% python3 -q
>>> import numpy as np
>>> np.set_printoptions(precision=2, suppress=True, linewidth=100)
>>> tidy = lambda a: np.round(a, 2) + 0
>>> E = np.load("case13.npy")
>>> E
array([[-3, -4, -3, -4],
       [-2,  5, -2,  5],
       [-3, -4, -3, -4],
       [-2,  5, -2,  5]])
>>> E.reshape(2, -1)
array([[-3, -4, -3, -4, -2,  5, -2,  5],
       [-3, -4, -3, -4, -2,  5, -2,  5]])
>>> E.ravel(order="F")
array([-3, -2, -3, -2, -4,  5, -4,  5, -3, -2, -3, -2, -4,  5, -4,  5])
>>> t3 = E.reshape(4, 2, -1)
>>> t3.sum(axis=1)
array([[-6, -8],
       [-4, 10],
       [-6, -8],
       [-4, 10]])
>>> t3.shape
(4, 2, 2)
>>> t3.transpose(1, 0, 2)
array([[[-3, -4],
        [-2,  5],
        [-3, -4],
        [-2,  5]],

       [[-3, -4],
        [-2,  5],
        [-3, -4],
        [-2,  5]]])
>>> np.abs(np.diag(np.linalg.qr(E)[1])) > 1e-9
array([ True,  True, False, False])
>>> Y = np.array([[1, 0, 2], [2, 3, -3]])
>>> C = np.kron(Y, E)
>>> C
array([[ -3,  -4,  -3,  -4,   0,   0,   0,   0,  -6,  -8,  -6,  -8],
       [ -2,   5,  -2,   5,   0,   0,   0,   0,  -4,  10,  -4,  10],
       [ -3,  -4,  -3,  -4,   0,   0,   0,   0,  -6,  -8,  -6,  -8],
       [ -2,   5,  -2,   5,   0,   0,   0,   0,  -4,  10,  -4,  10],
       [ -6,  -8,  -6,  -8,  -9, -12,  -9, -12,   9,  12,   9,  12],
       [ -4,  10,  -4,  10,  -6,  15,  -6,  15,   6, -15,   6, -15],
       [ -6,  -8,  -6,  -8,  -9, -12,  -9, -12,   9,  12,   9,  12],
       [ -4,  10,  -4,  10,  -6,  15,  -6,  15,   6, -15,   6, -15]])
>>> np.linalg.matrix_rank(C)
np.int64(4)
